In [1]: import numpy as np

In [2]: np.set_printoptions(precision=1, suppress=True, linewidth=140, sign=" ")

In [3]: rng = np.random.default_rng(46151)

In [4]: lab = rng.integers(0, 2, 10)

In [5]: data = np.array([[2, 1, 1, 2, 2, 3, 2, 3, 0, 3],
   ...:     [1, 5, 2, 3, 2, 2, 1, 2, 3, 4],
   ...:     [4, 1, 5, 0, 1, 5, 4, 2, 0, 2],
   ...:     [0, 1, 3, 4, 3, 4, 4, 3, 3, 2],
   ...:     [1, 1, 1, 3, 2, 4, 3, 0, 1, 2],
   ...:     [3, 1, 5, 1, 5, 0, 1, 2, 3, 2],
   ...:     [3, 5, 0, 4, 4, 4, 2, 5, 4, 5],
   ...:     [1, 4, 4, 3, 3, 4, 2, 2, 1, 2],
   ...:     [1, 0, 0, 4, 0, 3, 2, 0, 1, 2],
   ...:     [1, 5, 0, 4, 0, 2, 3, 5, 5, 1]]) * (lab[:, None] == lab)

In [6]: data
Out[6]: 
array([[ 2,  1,  0,  2,  2,  0,  2,  3,  0,  0],
       [ 1,  5,  0,  3,  2,  0,  1,  2,  3,  0],
       [ 0,  0,  5,  0,  0,  5,  0,  0,  0,  2],
       [ 0,  1,  0,  4,  3,  0,  4,  3,  3,  0],
       [ 1,  1,  0,  3,  2,  0,  3,  0,  1,  0],
       [ 0,  0,  5,  0,  0,  0,  0,  0,  0,  2],
       [ 3,  5,  0,  4,  4,  0,  2,  5,  4,  0],
       [ 1,  4,  0,  3,  3,  0,  2,  2,  1,  0],
       [ 1,  0,  0,  4,  0,  0,  2,  0,  1,  0],
       [ 0,  0,  0,  0,  0,  2,  0,  0,  0,  1]])

In [7]: # splits into 2 blocks

In [8]: r0 = np.array([-8, 9, -7, -7, -1, -3, 6, -2, 2, 2])

In [9]: A2 = data + np.outer(r0, np.eye(10)[7])

In [10]: np.linalg.matrix_rank(np.linalg.inv(A2) - np.linalg.inv(data), tol=1e-8)
Out[10]: np.int64(1)

In [11]: round(np.linalg.det(A2) / np.linalg.det(data), 1), round(1 + np.linalg.solve(data, r0)[7], 1)
Out[11]: (np.float64(-1.7), np.float64(-1.7))

In [12]: left, sig, Vt = np.linalg.svd(data, full_matrices=False)

In [13]: np.cumsum(sig ** 2) / np.sum(sig ** 2)
Out[13]: array([ 0.7,  0.8,  0.9,  0.9,  1. ,  1. ,  1. ,  1. ,  1. ,  1. ])

In [14]: np.round(sig / sig[0], 1) + 0
Out[14]: array([ 1. ,  0.5,  0.3,  0.2,  0.2,  0.1,  0.1,  0.1,  0. ,  0. ])

In [15]: np.round(Vt @ Vt.T, 1) + 0
Out[15]: 
array([[ 1.,  0.,  0.,  0.,  0.,  0.,  0.,  0.,  0.,  0.],
       [ 0.,  1.,  0.,  0.,  0.,  0.,  0.,  0.,  0.,  0.],
       [ 0.,  0.,  1.,  0.,  0.,  0.,  0.,  0.,  0.,  0.],
       [ 0.,  0.,  0.,  1.,  0.,  0.,  0.,  0.,  0.,  0.],
       [ 0.,  0.,  0.,  0.,  1.,  0.,  0.,  0.,  0.,  0.],
       [ 0.,  0.,  0.,  0.,  0.,  1.,  0.,  0.,  0.,  0.],
       [ 0.,  0.,  0.,  0.,  0.,  0.,  1.,  0.,  0.,  0.],
       [ 0.,  0.,  0.,  0.,  0.,  0.,  0.,  1.,  0.,  0.],
       [ 0.,  0.,  0.,  0.,  0.,  0.,  0.,  0.,  1.,  0.],
       [ 0.,  0.,  0.,  0.,  0.,  0.,  0.,  0.,  0.,  1.]])

In [16]: np.round(left.T @ left, 1) + 0
Out[16]: 
array([[ 1.,  0.,  0.,  0.,  0.,  0.,  0.,  0.,  0.,  0.],
       [ 0.,  1.,  0.,  0.,  0.,  0.,  0.,  0.,  0.,  0.],
       [ 0.,  0.,  1.,  0.,  0.,  0.,  0.,  0.,  0.,  0.],
       [ 0.,  0.,  0.,  1.,  0.,  0.,  0.,  0.,  0.,  0.],
       [ 0.,  0.,  0.,  0.,  1.,  0.,  0.,  0.,  0.,  0.],
       [ 0.,  0.,  0.,  0.,  0.,  1.,  0.,  0.,  0.,  0.],
       [ 0.,  0.,  0.,  0.,  0.,  0.,  1.,  0.,  0.,  0.],
       [ 0.,  0.,  0.,  0.,  0.,  0.,  0.,  1.,  0.,  0.],
       [ 0.,  0.,  0.,  0.,  0.,  0.,  0.,  0.,  1.,  0.],
       [ 0.,  0.,  0.,  0.,  0.,  0.,  0.,  0.,  0.,  1.]])

In [17]: left.shape, sig.shape, Vt.shape
Out[17]: ((10, 10), (10,), (10, 10))

In [18]: def softmax(z):
    ...:     e = np.exp(z - z.max(axis=-1, keepdims=True))
    ...:     return e / e.sum(axis=-1, keepdims=True)
    ...: 

In [19]: np.round(softmax(10 * data[2]), 1) + 0
Out[19]: array([ 0. ,  0. ,  0.5,  0. ,  0. ,  0.5,  0. ,  0. ,  0. ,  0. ])

In [20]: np.round(softmax(data[2] + -2), 1) + 0
Out[20]: array([ 0. ,  0. ,  0.5,  0. ,  0. ,  0.5,  0. ,  0. ,  0. ,  0. ])

In [21]: np.round(softmax(data[2]), 1) + 0
Out[21]: array([ 0. ,  0. ,  0.5,  0. ,  0. ,  0.5,  0. ,  0. ,  0. ,  0. ])

In [22]: scores = data @ data.T / np.sqrt(10)

In [23]: np.round(softmax(scores)[2] @ data, 1) + 0
Out[23]: array([ 0.,  0.,  5.,  0.,  0.,  5.,  0.,  0.,  0.,  2.])

In [24]: np.round(softmax(scores), 1) + 0
Out[24]: 
array([[ 0. ,  0. ,  0. ,  0. ,  0. ,  0. ,  1. ,  0. ,  0. ,  0. ],
       [ 0. ,  0. ,  0. ,  0. ,  0. ,  0. ,  1. ,  0. ,  0. ,  0. ],
       [ 0. ,  0. ,  1. ,  0. ,  0. ,  0. ,  0. ,  0. ,  0. ,  0. ],
       [ 0. ,  0. ,  0. ,  0.1,  0. ,  0. ,  0.9,  0. ,  0. ,  0. ],
       [ 0. ,  0. ,  0. ,  0.2,  0. ,  0. ,  0.7,  0. ,  0. ,  0. ],
       [ 0. ,  0. ,  0.5,  0. ,  0. ,  0.5,  0. ,  0. ,  0. ,  0. ],
       [ 0. ,  0. ,  0. ,  0. ,  0. ,  0. ,  1. ,  0. ,  0. ,  0. ],
       [ 0. ,  0. ,  0. ,  0. ,  0. ,  0. ,  1. ,  0. ,  0. ,  0. ],
       [ 0. ,  0. ,  0. ,  0.4,  0. ,  0. ,  0.4,  0. ,  0.1,  0. ],
       [ 0. ,  0. ,  0.8,  0. ,  0. ,  0. ,  0. ,  0. ,  0. ,  0.1]])

In [25]: np.round(softmax(scores + np.triu(np.full(scores.shape, -np.inf), 1)), 1) + 0
Out[25]: 
array([[ 1. ,  0. ,  0. ,  0. ,  0. ,  0. ,  0. ,  0. ,  0. ,  0. ],
       [ 0. ,  1. ,  0. ,  0. ,  0. ,  0. ,  0. ,  0. ,  0. ,  0. ],
       [ 0. ,  0. ,  1. ,  0. ,  0. ,  0. ,  0. ,  0. ,  0. ,  0. ],
       [ 0. ,  0. ,  0. ,  1. ,  0. ,  0. ,  0. ,  0. ,  0. ,  0. ],
       [ 0. ,  0.1,  0. ,  0.9,  0.1,  0. ,  0. ,  0. ,  0. ,  0. ],
       [ 0. ,  0. ,  0.5,  0. ,  0. ,  0.5,  0. ,  0. ,  0. ,  0. ],
       [ 0. ,  0. ,  0. ,  0. ,  0. ,  0. ,  1. ,  0. ,  0. ,  0. ],
       [ 0. ,  0. ,  0. ,  0. ,  0. ,  0. ,  1. ,  0. ,  0. ,  0. ],
       [ 0. ,  0. ,  0. ,  0.4,  0. ,  0. ,  0.4,  0. ,  0.1,  0. ],
       [ 0. ,  0. ,  0.8,  0. ,  0. ,  0. ,  0. ,  0. ,  0. ,  0.1]])

In [26]: data.reshape(-1, 2)
Out[26]: 
array([[ 2,  1],
       [ 0,  2],
       [ 2,  0],
       [ 2,  3],
       [ 0,  0],
       [ 1,  5],
       [ 0,  3],
       [ 2,  0],
       [ 1,  2],
       [ 3,  0],
       [ 0,  0],
       [ 5,  0],
       [ 0,  5],
       [ 0,  0],
       [ 0,  2],
       [ 0,  1],
       [ 0,  4],
       [ 3,  0],
       [ 4,  3],
       [ 3,  0],
       [ 1,  1],
       [ 0,  3],
       [ 2,  0],
       [ 3,  0],
       [ 1,  0],
       [ 0,  0],
       [ 5,  0],
       [ 0,  0],
       [ 0,  0],
       [ 0,  2],
       [ 3,  5],
       [ 0,  4],
       [ 4,  0],
       [ 2,  5],
       [ 4,  0],
       [ 1,  4],
       [ 0,  3],
       [ 3,  0],
       [ 2,  2],
       [ 1,  0],
       [ 1,  0],
       [ 0,  4],
       [ 0,  0],
       [ 2,  0],
       [ 1,  0],
       [ 0,  0],
       [ 0,  0],
       [ 0,  2],
       [ 0,  0],
       [ 0,  1]])

In [27]: data.ravel(order="F")
Out[27]: 
array([ 2,  1,  0,  0,  1,  0,  3,  1,  1,  0,  1,  5,  0,  1,  1,  0,  5,  4,  0,  0,  0,  0,  5,  0,  0,  5,  0,  0,  0,  0,  2,  3,  0,
        4,  3,  0,  4,  3,  4,  0,  2,  2,  0,  3,  2,  0,  4,  3,  0,  0,  0,  0,  5,  0,  0,  0,  0,  0,  0,  2,  2,  1,  0,  4,  3,  0,
        2,  2,  2,  0,  3,  2,  0,  3,  0,  0,  5,  2,  0,  0,  0,  3,  0,  3,  1,  0,  4,  1,  1,  0,  0,  0,  2,  0,  0,  2,  0,  0,  0,
        1])

In [28]: t3 = data.reshape(10, 2, -1)

In [29]: t3.shape
Out[29]: (10, 2, 5)

In [30]: arr = np.loadtxt("sample10.csv", delimiter=",")

In [31]: arr
Out[31]: 
array([[-0.7,  0. ,  0. ,  0. ,  0. ,  0.7,  0. ],
       [ 0. ,  1. ,  0. ,  0. ,  0. ,  0. ,  0. ],
       [ 0. ,  0. ,  1. ,  0. ,  0. ,  0. ,  0. ],
       [ 0. ,  0. ,  0. ,  1. ,  0. ,  0. ,  0. ],
       [ 0. ,  0. ,  0. ,  0. ,  1. ,  0. ,  0. ],
       [-0.7,  0. ,  0. ,  0. ,  0. , -0.7,  0. ],
       [ 0. ,  0. ,  0. ,  0. ,  0. ,  0. ,  1. ]])

In [32]: # columns are unit length and at right angles

In [33]: x0 = np.array([4, -5, -3, -2, -1, 5, 4])

In [34]: h1 = np.maximum(arr @ x0, 0)

In [35]: np.tanh(arr @ x0)
Out[35]: array([ 0.6, -1. , -1. , -1. , -0.8, -1. ,  1. ])

In [36]: np.maximum(arr @ x0, 0) - np.maximum(-arr @ x0, 0)
Out[36]: array([ 0.7, -5. , -3. , -2. , -1. , -6.4,  4. ])

In [37]: np.flatnonzero(h1 > 1e-9)
Out[37]: array([ 0,  6])

In [38]: arr * (h1 > 1e-9)[:, None]
Out[38]: 
array([[-0.7,  0. ,  0. ,  0. ,  0. ,  0.7,  0. ],
       [ 0. ,  0. ,  0. ,  0. ,  0. ,  0. ,  0. ],
       [ 0. ,  0. ,  0. ,  0. ,  0. ,  0. ,  0. ],
       [ 0. ,  0. ,  0. ,  0. ,  0. ,  0. ,  0. ],
       [ 0. ,  0. ,  0. ,  0. ,  0. ,  0. ,  0. ],
       [-0. ,  0. ,  0. ,  0. ,  0. , -0. ,  0. ],
       [ 0. ,  0. ,  0. ,  0. ,  0. ,  0. ,  1. ]])

In [39]: q, _ = np.linalg.qr(np.array([[-0.4, 0.3, -0.9, -1.2],
    ...:     [-0.4, 0.2, 0.3, -0.7],
    ...:     [-0.4, -0.6, 1.4, -0.3],
    ...:     [-0.9, -0.4, -0.5, -0.7]]))

In [40]: K = q[:, :3]

In [41]: K
Out[41]: 
array([[-0.4, -0.6,  0.1],
       [-0.4, -0.4, -0.7],
       [-0.4,  0.7, -0.5],
       [-0.8,  0.2,  0.5]])

In [42]: # columns are unit length and at right angles

In [43]: hat = K @ np.linalg.solve(K.T @ K, K.T)

In [44]: np.linalg.matrix_rank(np.eye(4) - hat)
Out[44]: np.int64(1)

In [45]: feats = np.array([[20, -6, 1], [6, -44, 8], [6, 7, 2]])

In [46]: lab = rng.permutation(3)

In [47]: lab
Out[47]: array([ 2,  1,  0])

In [48]: A2 = feats[lab][:, lab]

In [49]: A2
Out[49]: 
array([[  2,   7,   6],
       [  8, -44,   6],
       [  1,  -6,  20]])

In [50]: np.sort(np.abs(np.linalg.eigvals(A2)))
Out[50]: array([  3.2,  19.5,  44.7])

In [51]: np.allclose(A2, feats)
Out[51]: False

In [52]: J = np.load("case18.npy")

In [53]: J
Out[53]: 
array([[ 0,  1,  0,  0,  0],
       [ 0,  0,  0,  1,  0],
       [ 0,  0,  0,  0,  1],
       [ 1,  0,  0,  0,  0],
       [ 0,  0,  1,  0,  0]])

In [54]: x0 = np.array([1, -2, 2, 0, -1])

In [55]: J.T @ (J @ x0)
Out[55]: array([ 1, -2,  2,  0, -1])

In [56]: np.linalg.inv(J)
Out[56]: 
array([[ 0.,  0.,  0.,  1.,  0.],
       [ 1.,  0.,  0.,  0.,  0.],
       [ 0.,  0.,  0.,  0.,  1.],
       [ 0.,  1.,  0.,  0.,  0.],
       [ 0.,  0.,  1.,  0.,  0.]])

In [57]: [p for p in range(1, 25) if np.allclose(np.linalg.matrix_power(J, p), np.eye(5))]
Out[57]: [6, 12, 18, 24]

In [58]: np.abs(np.linalg.eigvals(J))
Out[58]: array([ 1.,  1.,  1.,  1.,  1.])
